$ ipython --no-banner

In [1]: import numpy as np

In [2]: import numpy.linalg as la

In [3]: np.set_printoptions(suppress=True, linewidth=100)

In [4]: X = np.load("w.npy")

In [5]: print(X.round(1))
[[ 2.2  0.4 -1. ]
 [-1.3 -0.4  2.1]
 [ 0.   0.1 -1.1]]

In [6]: left, sig, Vh = la.svd(X)

In [7]: V = Vh[:(sig > 1e-8).sum()]

In [8]: rng = np.random.default_rng(7980)

In [9]: vec = X[0] + 2 * X[2] + rng.integers(2) * np.eye(3)[0]

In [10]: print(vec.round(1))
[ 2.2  0.6 -3.2]

In [11]: print(np.round(V.T @ V, 1) + 0)
[[ 1.   0.1  0. ]
 [ 0.1  0.  -0.1]
 [ 0.  -0.1  1. ]]

In [12]: print(np.round(np.diag(V.T @ V), 1) + 0)
[1. 0. 1.]

In [13]: print(np.unique(X.round(6), axis=0).shape)
(3, 3)

In [14]: print(np.round(X @ la.pinv(X) @ X, 1) + 0)
[[ 2.3  0.4 -1. ]
 [-1.3 -0.4  2.1]
 [ 0.   0.1 -1.1]]

In [15]: print(round(float(np.trace(la.pinv(X) @ X)), 1))
2.0

In [16]: labels = rng.permutation(3)

In [17]: print(labels)
[1 2 0]

In [18]: out = X[labels][:, labels]

In [19]: print(np.allclose(out, X))
False

In [20]: print(round(la.det(out), 1), round(la.det(X[labels]), 1))
0.0 0.0

In [21]: print(np.round(np.sort(np.abs(la.eigvals(out))), 1) + 0)
[0.  1.2 2. ]

In [22]: left, sig, Vh = la.svd(X)

In [23]: print(sig.round(1) + 0)
[3.5 1.3 0. ]

In [24]: print(np.argmax(sig[:-1] / (sig[1:] + 1e-6)) + 1)
2

In [25]: out = left[:, :2] @ np.diag(sig[:2]) @ Vh[:2]

In [26]: print(round(la.norm(X - out, 2), 1), round(float(sig[2]), 1))
0.0 0.0

In [27]: arr = np.array([[0, -1, 0], [1, 0, 0], [0, 0, -2]])

In [28]: vec = np.array([-2, -3, -3])

In [29]: rhs = arr @ vec

In [30]: c, lr = np.zeros(3), 1 / la.norm(arr, 2) ** 2

In [31]: for i in range(3):
    ...:     c -= lr * arr.T @ (arr @ c - rhs)
    ...:     if i % 1 == 0: print(i, round(la.norm(arr @ c - rhs), 1))
    ...: 
0 2.7
1 2.0
2 1.5

In [32]: print(c.round(1))
[-1.2 -1.7 -3. ]

In [33]: print(round(la.cond(arr), 1))
2.0

In [34]: print((la.matrix_power((arr != 0) + (arr.T != 0) + np.eye(3), 3) > 0).astype(int))
[[1 1 0]
 [1 1 0]
 [0 0 1]]

In [35]: print((arr != 0).astype(int))
[[0 1 0]
 [1 0 0]
 [0 0 1]]

In [36]: print(arr @ arr)
[[-1  0  0]
 [ 0 -1  0]
 [ 0  0  4]]

In [37]: print(np.flatnonzero(la.matrix_power((arr != 0) + (arr.T != 0) + np.eye(3), 3)[1]))
[0 1]

In [38]: print(np.round(np.sort(la.eigvals(arr).real), 1))
[-2.  0.  0.]

In [39]: O, V = la.qr(arr[:, :2])[0], la.qr(arr[:, 2:])[0]

In [40]: sig = la.svd(O.T @ V, compute_uv=False)

In [41]: print(sig)
[0.]

In [42]: print(np.degrees(np.arccos(sig.clip(0, 1))))
[90.]

In [43]: print(np.round(la.norm(O @ O.T - V @ V.T, 2), 1))
1.0

In [44]: K = np.array([[1.0, 0.7, 0.5], [0.7, 1.0, 0.7], [0.5, 0.7, 1.0]])

In [45]: hat = np.triu(np.array([[9, 0, 3], [4, 0, 0], [5, 5, 2]]), 1) + np.eye(3)

In [46]: out = hat @ K @ la.inv(hat)

In [47]: print(round(la.det(out), 1))
0.3

In [48]: out = la.inv(K)

In [49]: print(np.round(la.cond(K), 1))
9.9

In [50]: print(round(la.det(K) * la.det(out), 1))
1.0

In [51]: print(np.allclose(out, K.T))
False

In [52]: print((np.abs(out) > 1e-9).astype(int))
[[1 1 1]
 [1 1 1]
 [1 1 1]]

In [53]: left, sig, Vh = la.svd(K, full_matrices=False)

In [54]: print(np.round(left.T @ left, 1) + 0)
[[1. 0. 0.]
 [0. 1. 0.]
 [0. 0. 1.]]

In [55]: print(left.shape, sig.shape, Vh.shape)
(3, 3) (3,) (3, 3)

In [56]: print(np.round(np.abs(Vh[0]), 1))
[0.6 0.6 0.6]

In [57]: print(round(np.sqrt((sig ** 2).sum()), 1), round(float(la.norm(K)), 1))
2.3 2.3

In [58]: print(np.round(Vh @ Vh.T, 1) + 0)
[[1. 0. 0.]
 [0. 1. 0.]
 [0. 0. 1.]]

In [59]: print(np.round(np.cumsum(sig ** 2) / np.sum(sig ** 2), 1))
[0.9 1.  1. ]

In [60]: print(np.allclose(left * sig @ Vh, K))
True

In [61]: print(np.round(left.T @ K @ Vh.T, 1) + 0)
[[2.3 0.  0. ]
 [0.  0.5 0. ]
 [0.  0.  0.2]]

In [62]: print(np.abs(left[:, 0]).round(6).argmax())
1

In [63]: E = np.load("out12.npy")

In [64]: print(E.round(1))
[[-1.7  0.2  1. ]
 [-0.6 -1.8 -0.5]
 [ 0.9 -0.7  1.6]]

In [65]: u = np.array([-2, 0, 3])

In [66]: out = E + np.outer(u, np.eye(3)[2])

In [67]: print(out.round(1))
[[-1.7  0.2 -1. ]
 [-0.6 -1.8 -0.5]
 [ 0.9 -0.7  4.6]]

In [68]: print(np.round(la.det(out) / la.det(E), 1), round(1 + la.solve(E, u)[2], 1))
1.7 1.7

In [69]: print(la.matrix_rank(la.inv(out) - la.inv(E), tol=1e-8))
1

In [70]: print(la.matrix_rank(out - E))
1

In [71]: print(np.round(np.sort(np.abs(la.eigvals(E))), 1))
[2. 2. 2.]

In [72]: print(np.allclose(E, E.T))
False

In [73]: print(np.allclose(E @ E.T, E.T @ E))
True

In [74]: print(round(float(np.trace(E)), 1))
-1.9

In [75]: la.determinant(E)
Traceback (most recent call last):
  Cell In[75], line 1
    la.determinant(E)
AttributeError: module 'numpy.linalg' has no attribute 'determinant'


In [76]: print(np.round((E - E.T) / 2, 1))
[[ 0.   0.4  0.1]
 [-0.4  0.   0.1]
 [-0.1 -0.1  0. ]]

In [77]: out = np.array([[-3, -1], [3, 0], [2, -2]])

In [78]: print(la.matrix_rank(np.vstack([E, out.T])))
3

In [79]: print(la.matrix_rank(E @ out))
2

In [80]: print(np.round(out.T @ E.T, 1))
[[ 7.9 -4.9 -1.5]
 [-0.3  1.7 -4.1]]

In [81]: print(np.round(np.einsum("ik,kj->ji", E, out), 1))
[[ 7.9 -4.9 -1.5]
 [-0.3  1.7 -4.1]]

In [82]: print(np.vstack([E, out.T]).shape)
(5, 3)
